In [1]: import numpy as np

In [2]: import numpy.linalg as la

In [3]: np.set_printoptions(suppress=True, linewidth=120)

In [4]: def rd(a):
   ...:     return np.round(a, 2) + 0
   ...: 

In [5]: arr = np.load("layer12.npy")

In [6]: arr
Out[6]: 
array([[ 3.1, -2. ,  2. ,  3. ,  0. , -1. ],
       [ 1. , -1.9,  1. ,  2. , -1. ,  1. ],
       [-2. , -1. ,  3.1, -1. ,  3. , -1. ],
       [-2. ,  2. ,  2. ,  2.1,  2. , -3. ],
       [ 2. ,  1. ,  1. ,  2. ,  2.1, -3. ],
       [ 3. , -2. ,  2. ,  3. ,  0. , -0.9]])

In [7]: u, r1 = arr[3], arr[4]

In [8]: u @ u
Out[8]: np.float64(29.41)

In [9]: p = (u @ r1) / (u @ u) * u

In [10]: rd(la.norm(u + r1) ** 2 + la.norm(u - r1) ** 2)
Out[10]: np.float64(105.64)

In [11]: rd((r1 - p) @ u)
Out[11]: np.float64(0.0)

In [12]: rd(p)
Out[12]: array([-1.18,  1.18,  1.18,  1.24,  1.18, -1.77])

In [13]: A2 = la.invert(arr)
AttributeError: module 'numpy.linalg' has no attribute 'invert'


In [14]: A2 = la.inv(arr)

In [15]: np.allclose(A2, arr.T)
Out[15]: False

In [16]: rd(la.inv(A2))
Out[16]: 
array([[ 3.1, -2. ,  2. ,  3. ,  0. , -1. ],
       [ 1. , -1.9,  1. ,  2. , -1. ,  1. ],
       [-2. , -1. ,  3.1, -1. ,  3. , -1. ],
       [-2. ,  2. ,  2. ,  2.1,  2. , -3. ],
       [ 2. ,  1. ,  1. ,  2. ,  2.1, -3. ],
       [ 3. , -2. ,  2. ,  3. ,  0. , -0.9]])

In [17]: rd(la.det(arr) * la.det(A2))
Out[17]: np.float64(1.0)

In [18]: rd(arr @ A2)
Out[18]: 
array([[1., 0., 0., 0., 0., 0.],
       [0., 1., 0., 0., 0., 0.],
       [0., 0., 1., 0., 0., 0.],
       [0., 0., 0., 1., 0., 0.],
       [0., 0., 0., 0., 1., 0.],
       [0., 0., 0., 0., 0., 1.]])

In [19]: (np.abs(A2) > 1e-9).astype(int)
Out[19]: 
array([[1, 1, 1, 1, 1, 1],
       [1, 1, 1, 1, 1, 1],
       [1, 1, 1, 1, 1, 1],
       [1, 1, 1, 1, 1, 1],
       [1, 1, 1, 1, 1, 1],
       [1, 1, 1, 1, 1, 1]])

In [20]: X = np.cumsum(np.array([[1, 1, 1],
    ...:     [0, 2, 1],
    ...:     [0, 1, 0],
    ...:     [2, 2, 2],
    ...:     [2, 0, 0],
    ...:     [0, 1, 0],
    ...:     [0, 0, 2],
    ...:     [1, 2, 1],
    ...:     [0, 2, 2],
    ...:     [0, 2, 2],
    ...:     [1, 0, 1],
    ...:     [1, 2, 2],
    ...:     [1, 1, 1],
    ...:     [1, 2, 1],
    ...:     [2, 2, 0],
    ...:     [1, 0, 0],
    ...:     [1, 1, 2],
    ...:     [0, 1, 2]]), axis=0)

In [21]: X
Out[21]: 
array([[ 1,  1,  1],
       [ 1,  3,  2],
       [ 1,  4,  2],
       [ 3,  6,  4],
       [ 5,  6,  4],
       [ 5,  7,  4],
       [ 5,  7,  6],
       [ 6,  9,  7],
       [ 6, 11,  9],
       [ 6, 13, 11],
       [ 7, 13, 12],
       [ 8, 15, 14],
       [ 9, 16, 15],
       [10, 18, 16],
       [12, 20, 16],
       [13, 20, 16],
       [14, 21, 18],
       [14, 22, 20]])

In [22]: Ac = X - X.mean(axis=0)

In [23]: V = la.svd(Ac)[2][:1]

In [24]: A2 = Ac - Ac @ V.T @ V

In [25]: rd(np.cov(Ac @ V.T, rowvar=False))
Out[25]: np.float64(101.03)

In [26]: rd((Ac @ V.T).std(axis=0))
Out[26]: array([9.77])

In [27]: rd(la.norm(A2) / la.norm(Ac))
Out[27]: np.float64(0.12)

In [28]: x = np.array([4, -3, -5])

In [29]: rhs = X @ x

In [30]: rd(la.lstsq(X, rhs)[0])
Out[30]: array([ 4., -3., -5.])

In [31]: rng = np.random.default_rng(582155)

In [32]: rhs = rhs + 0.05 * rng.normal(size=18)

In [33]: rd(rhs)
Out[33]: 
array([  -4.01,  -14.94,  -18.08,  -26.03,  -17.95,  -21.07,  -30.97,  -38.1 ,  -53.96,  -70.01,  -71.01,  -83.08,
        -86.96,  -93.92,  -91.99,  -87.92,  -97.08, -110.  ])

In [34]: coef, *_ = la.lstsq(X, rhs)

In [35]: [round(float(la.norm(la.solve(X.T @ X + lam * np.eye(3), X.T @ rhs))), 2) for lam in (0, 1, 10, 100)]
Out[35]: [7.07, 6.79, 5.28, 3.47]

In [36]: coef.round()
Out[36]: array([ 4., -3., -5.])

In [37]: idx = X[:, 1] > np.median(X[:, 1])

In [38]: u = X[idx].mean(axis=0) - X[~idx].mean(axis=0)

In [39]: idx.astype(int)
Out[39]: array([0, 0, 0, 0, 0, 0, 0, 0, 0, 1, 1, 1, 1, 1, 1, 1, 1, 1])

In [40]: rd(u)
Out[40]: array([ 6.67, 11.56, 11.  ])

In [41]: ((X - X.mean(axis=0)) @ u > 0).astype(int)
Out[41]: array([0, 0, 0, 0, 0, 0, 0, 0, 0, 1, 1, 1, 1, 1, 1, 1, 1, 1])

In [42]: np.argsort(-np.abs(u).round(6), kind="stable")
Out[42]: array([1, 2, 0])

In [43]: Ac = X - X.mean(axis=0)

In [44]: left, sig, Vt = la.svd(Ac, full_matrices=False)

In [45]: np.abs(left[:, 0]).argmax()
Out[45]: np.int64(17)

In [46]: rd((sig ** 2).sum() ** 2 / (sig ** 4).sum())
Out[46]: np.float64(1.03)

In [47]: rd(Vt[0] * np.sign(Vt[0, np.abs(Vt[0]).argmax()]))
Out[47]: array([0.42, 0.67, 0.62])

In [48]: rd(np.abs(Vt[-1]))
Out[48]: array([0.39, 0.74, 0.54])

In [49]: (np.sign(left[:, 0]) == np.sign(left[0, 0])).astype(int)
Out[49]: array([1, 1, 1, 1, 1, 1, 1, 1, 1, 0, 0, 0, 0, 0, 0, 0, 0, 0])

In [50]: rd(sig)
Out[50]: array([41.44,  4.42,  2.15])

In [51]: q, _ = la.qr(np.array([[-1.5, 0.9, 0.8, 0.3],
    ...:     [0.1, 1.7, -0.4, 0.2],
    ...:     [-0.9, 0.6, 0.9, 0.8],
    ...:     [1.3, 0.7, 0.0, -2.2]]))

In [52]: ev = np.array([5, -5, -7, 1])

In [53]: m1 = q @ np.diag(ev) @ q.T

In [54]: rd(m1)
Out[54]: 
array([[ 2.16, -1.03,  0.08, -3.13],
       [-1.03, -5.24,  1.33,  0.52],
       [ 0.08,  1.33, -1.27, -4.34],
       [-3.13,  0.52, -4.34, -1.66]])

In [55]: rd(la.norm(m1[2] - m1[3]))
Out[55]: np.float64(5.26)

In [56]: rd(la.norm(m1[2], 1)), rd(la.norm(m1[2], np.inf))
Out[56]: (np.float64(7.02), np.float64(4.34))

In [57]: rd(la.norm(m1, 2))
Out[57]: np.float64(7.0)

In [58]: rd(la.norm(m1, 1)), rd(la.norm(m1, np.inf))
Out[58]: (np.float64(9.66), np.float64(9.66))

In [59]: rd(la.norm(m1, axis=0))
Out[59]: array([3.95, 5.52, 4.71, 5.63])

In [60]: rd(la.norm(m1, "nuc"))
Out[60]: np.float64(18.0)

In [61]: ev, V = la.eig(m1)

In [62]: rd(np.prod(ev))
Out[62]: np.float64(175.0)

In [63]: rd(np.sort(la.eigvals(m1 @ m1)))
Out[63]: array([ 1., 25., 25., 49.])

In [64]: rd(la.eigvalsh(m1).min())
Out[64]: np.float64(-7.0)

In [65]: A2 = np.array([[3, -7, -9], [4, -9, -6], [5, 7, 5], [3, 5, -6]])

In [66]: rd(np.einsum("ij,ij->i", m1, m1))
Out[66]: array([15.58, 30.49, 22.22, 31.71])

In [67]: rd(np.einsum("ik,kj->ij", m1, A2))
Out[67]: 
array([[ -6.61, -20.95,   5.94],
       [-15.85,  66.19,  44.22],
       [-13.8 , -43.1 ,  11.  ],
       [-34.04, -21.41,  13.38]])

In [68]: rd(np.einsum("ik,kj->ji", m1, A2))
Out[68]: 
array([[ -6.61, -15.85, -13.8 , -34.04],
       [-20.95,  66.19, -43.1 , -21.41],
       [  5.94,  44.22,  11.  ,  13.38]])

In [69]: np.einsum("ij,ij->", m1, A2)
ValueError: operands could not be broadcast together with remapped shapes [original->remapped]: (4,4)->(4,4) (4,3)->(4,3) 


In [70]: np.vstack([m1, A2.T]).shape
Out[70]: (7, 4)

In [71]: la.matrix_rank(np.vstack([m1, A2.T]))
Out[71]: np.int64(4)

In [72]: rd(np.einsum("ij->j", m1))
Out[72]: array([-1.92, -4.42, -4.2 , -8.62])

In [73]: x = np.array([3, 1, 3, 3])

In [74]: rhs = m1 @ x

In [75]: rd(rhs)
Out[75]: array([ -3.69,  -2.8 , -15.24, -26.9 ])

In [76]: rd(la.solve(m1, rhs))
Out[76]: array([3., 1., 3., 3.])

In [77]: rd(la.solve(m1, m1[:, 0]))
Out[77]: array([1., 0., 0., 0.])

In [78]: rd(la.solve(m1, rhs + m1[:, 3]))
Out[78]: array([3., 1., 3., 4.])

In [79]: rd(la.solve(m1, 3 * rhs))
Out[79]: array([9., 3., 9., 9.])

In [80]: la.solve(m1, rhs[:-1])
ValueError: solve1: Input operand 1 has a mismatch in its core dimension 0, with gufunc signature (m,m),(m)->(m) (size 3 is different from 4)


In [81]: K = rng.normal(size=(23, 3))

In [82]: K = 20 * K / la.norm(K, axis=1, keepdims=True)

In [83]: rd(K)
Out[83]: 
array([[ -9.99,  17.03,   3.18],
       [-10.58,   2.52, -16.78],
       [-18.23,  -3.62,  -7.38],
       [  4.59, -13.32, -14.19],
       [-13.17,   0.38, -15.05],
       [  7.34,  13.3 , -13.01],
       [ 16.41,  -8.58,  -7.55],
       [ -6.92,  -7.88, -17.03],
       [  8.92,   0.31, -17.9 ],
       [-14.57,   5.4 , -12.59],
       [-13.17,  14.94,   1.79],
       [-18.35,   6.25,  -4.93],
       [  8.31,   3.8 , -17.79],
       [ -2.03,   0.72,  19.88],
       [ -1.11, -14.55,  13.68],
       [  5.13,   2.23, -19.2 ],
       [  1.06,  -2.09,  19.86],
       [ 14.9 ,   8.15, -10.57],
       [  7.61, -14.24,  11.81],
       [-11.33,  10.03, -13.08],
       [  2.74, -19.78,  -1.17],
       [ -0.44,  -8.15, -18.26],
       [ -5.34,  15.5 ,  11.45]])

In [84]: idx = K[:, 0] > np.median(K[:, 0])

In [85]: u = K[idx].mean(axis=0) - K[~idx].mean(axis=0)

In [86]: idx.astype(int)
Out[86]: array([0, 0, 0, 1, 0, 1, 1, 0, 1, 0, 0, 0, 1, 0, 0, 1, 1, 1, 1, 0, 1, 1, 0])

In [87]: cov = np.cov(K, rowvar=False)

In [88]: rd(cov)
Out[88]: 
array([[107.11, -33.37,  -5.26],
       [-33.37, 108.74,  -7.14],
       [ -5.26,  -7.14, 166.8 ]])

In [89]: rd(np.corrcoef(K[:, 1], K[:, 0])[0, 1])
Out[89]: np.float64(-0.31)

In [90]: cov.shape
Out[90]: (3, 3)

In [91]: np.argsort(-K.std(axis=0).round(6), kind="stable")
Out[91]: array([2, 1, 0])

In [92]: rd(np.median(K, axis=0))
Out[92]: array([ -1.11,   0.72, -10.57])
